$ ipython --no-banner

In [1]: import numpy as np

In [2]: import numpy.linalg as la

In [3]: np.set_printoptions(precision=3, suppress=True, linewidth=160, sign=" ")

In [4]: def rd(a):
   ...:     return np.round(a, 3) + 0
   ...: 

In [5]: J = np.array([[4, 4, 4, 4, 4, 4, 4, 4],
   ...:     [4, 8, 8, 8, 8, 8, 8, 8],
   ...:     [4, 8, 12, 12, 12, 12, 12, 12],
   ...:     [4, 8, 12, 16, 16, 16, 16, 16],
   ...:     [4, 8, 12, 16, 20, 20, 20, 20],
   ...:     [4, 8, 12, 16, 20, 24, 24, 24],
   ...:     [4, 8, 12, 16, 20, 24, 28, 28],
   ...:     [4, 8, 12, 16, 20, 24, 28, 32]])

In [6]: J
Out[6]: 
array([[  4,   4,   4,   4,   4,   4,   4,   4],
       [  4,   8,   8,   8,   8,   8,   8,   8],
       [  4,   8,  12,  12,  12,  12,  12,  12],
       [  4,   8,  12,  16,  16,  16,  16,  16],
       [  4,   8,  12,  16,  20,  20,  20,  20],
       [  4,   8,  12,  16,  20,  24,  24,  24],
       [  4,   8,  12,  16,  20,  24,  28,  28],
       [  4,   8,  12,  16,  20,  24,  28,  32]])

In [7]: Q, evecs = la.qr(J[:, :4])[0], la.qr(J[:, 4:])[0]

In [8]: sigma = la.svd(Q.T @ evecs, compute_uv=False)

In [9]: rd(sigma)
Out[9]: array([ 0.998,  0.392,  0.   ,  0.   ])

In [10]: (sigma > 0.9).sum()
Out[10]: np.int64(1)

In [11]: rd(np.degrees(np.arccos(sigma.clip(0, 1))))
Out[11]: array([  3.758,  66.943,  90.   ,  90.   ])

In [12]: rng = np.random.default_rng(52)

In [13]: K = (rng.random((3, 3)) < 0.3) + np.eye(3)

In [14]: K /= K.sum(axis=1, keepdims=True)

In [15]: rd(K)
Out[15]: 
array([[ 1.   ,  0.   ,  0.   ],
       [ 0.5  ,  0.5  ,  0.   ],
       [ 0.   ,  0.333,  0.667]])

In [16]: x0 = np.array([1, -1, 2])

In [17]: rhs = K @ x0

In [18]: rhs
Out[18]: array([ 1.,  0.,  1.])

In [19]: rd(la.solve(K, rhs))
Out[19]: array([ 1., -1.,  2.])

In [20]: Q = K.astype(float).copy()

In [21]: for j in range(3):
    ...:     Q[:, j] -= Q[:, :j] @ (Q[:, :j].T @ Q[:, j])
    ...:     Q[:, j] /= la.norm(Q[:, j])
    ...: 

In [22]: rd(Q)
Out[22]: 
array([[ 0.894, -0.359,  0.267],
       [ 0.447,  0.717, -0.535],
       [ 0.   ,  0.598,  0.802]])

In [23]: rd(Q.T @ Q)
Out[23]: 
array([[ 1.,  0.,  0.],
       [ 0.,  1.,  0.],
       [ 0.,  0.,  1.]])

In [24]: K @ np.ones(3)
Out[24]: array([ 1.,  1.,  1.])

In [25]: rd(la.matrix_power(K, 100))
Out[25]: 
array([[ 1.,  0.,  0.],
       [ 1.,  0.,  0.],
       [ 1.,  0.,  0.]])

In [26]: rd(np.sort(np.abs(la.eigvals(K)))[::-1])
Out[26]: array([ 1.   ,  0.667,  0.5  ])

In [27]: p = np.eye(3)[2]

In [28]: for _ in range(3):
    ...:     p = p @ K
    ...:     print(p.round(3))
    ...: 
[ 0.     0.333  0.667]
[ 0.167  0.389  0.444]
[ 0.361  0.343  0.296]

In [29]: rd(np.prod(np.diag(K))), rd(la.det(K))
Out[29]: (np.float64(0.333), np.float64(0.333))

In [30]: rd(np.sort(la.eigvals(K)))
Out[30]: array([ 0.5  ,  0.667,  1.   ])

In [31]: mat = np.array([[-3, 0, 3, 3],
    ...:     [-3, 3, 3, 1],
    ...:     [12, 15, 3, 8],
    ...:     [-21, -18, -3, -15],
    ...:     [15, 6, 0, 11],
    ...:     [17, 6, -1, 11],
    ...:     [0, 12, 3, -2]])

In [32]: # looks like rank 3

In [33]: rd(mat.mean(axis=0))
Out[33]: array([ 2.429,  3.429,  1.143,  2.429])

In [34]: mat.sum(axis=0)
Out[34]: array([ 17,  24,   8,  17])

In [35]: np.abs(mat).max()
Out[35]: np.int64(21)

In [36]: rd(la.svd(mat, compute_uv=False))
Out[36]: array([ 46.98 ,  15.354,   6.255,   0.   ])

In [37]: np.count_nonzero(mat)
Out[37]: np.int64(25)

In [38]: np.unravel_index(np.abs(mat).argmax(), mat.shape)
Out[38]: (np.int64(3), np.int64(0))

In [39]: mat.shape
Out[39]: (7, 4)

In [40]: mat - mat[0]
Out[40]: 
array([[  0,   0,   0,   0],
       [  0,   3,   0,  -2],
       [ 15,  15,   0,   5],
       [-18, -18,  -6, -18],
       [ 18,   6,  -3,   8],
       [ 20,   6,  -4,   8],
       [  3,  12,   0,  -5]])

In [41]: la.matrix_rank(mat)
Out[41]: np.int64(3)

In [42]: np.zeros(7, 4)
---------------------------------------------------------------------------
TypeError                                 Traceback (most recent call last)
Cell In[42], line 1
----> 1 np.zeros(7, 4)

TypeError: Cannot interpret '4' as a data type

In [43]: r = la.matrix_rank(mat)

In [44]: r
Out[44]: np.int64(3)

In [45]: null = la.svd(mat)[2][r:].T

In [46]: null.shape
Out[46]: (4, 1)

In [47]: rd(null @ null.T)
Out[47]: 
array([[ 0.155, -0.103,  0.31 , -0.155],
       [-0.103,  0.069, -0.207,  0.103],
       [ 0.31 , -0.207,  0.621, -0.31 ],
       [-0.155,  0.103, -0.31 ,  0.155]])

In [48]: la.matrix_rank(mat.T @ mat), la.matrix_rank(mat @ mat.T)
Out[48]: (np.int64(3), np.int64(3))

In [49]: [int(la.matrix_rank(np.delete(mat, i, axis=0))) for i in range(7)]
Out[49]: [3, 3, 3, 3, 3, 3, 3]

In [50]: left, sigma, VT = la.svd(mat)

In [51]: np.argmax(sigma[:-1] / (sigma[1:] + 1e-6)) + 1
Out[51]: np.int64(3)

In [52]: rd(sigma)
Out[52]: array([ 46.98 ,  15.354,   6.255,   0.   ])

In [53]: out = left[:, :3] @ np.diag(sigma[:3]) @ VT[:3]

In [54]: rd(out)
Out[54]: 
array([[ -3.,   0.,   3.,   3.],
       [ -3.,   3.,   3.,   1.],
       [ 12.,  15.,   3.,   8.],
       [-21., -18.,  -3., -15.],
       [ 15.,   6.,   0.,  11.],
       [ 17.,   6.,  -1.,  11.],
       [  0.,  12.,   3.,  -2.]])

In [55]: rd(la.norm(mat - out, 2)), rd(sigma[3])
Out[55]: (np.float64(0.0), np.float64(0.0))

In [56]: rd(np.abs(mat - out).max())
Out[56]: np.float64(0.0)

In [57]: rd(la.norm(mat - out) / la.norm(mat))
Out[57]: np.float64(0.0)

In [58]: la.matrix_rank(mat, rtol=0.05)
Out[58]: np.int64(3)
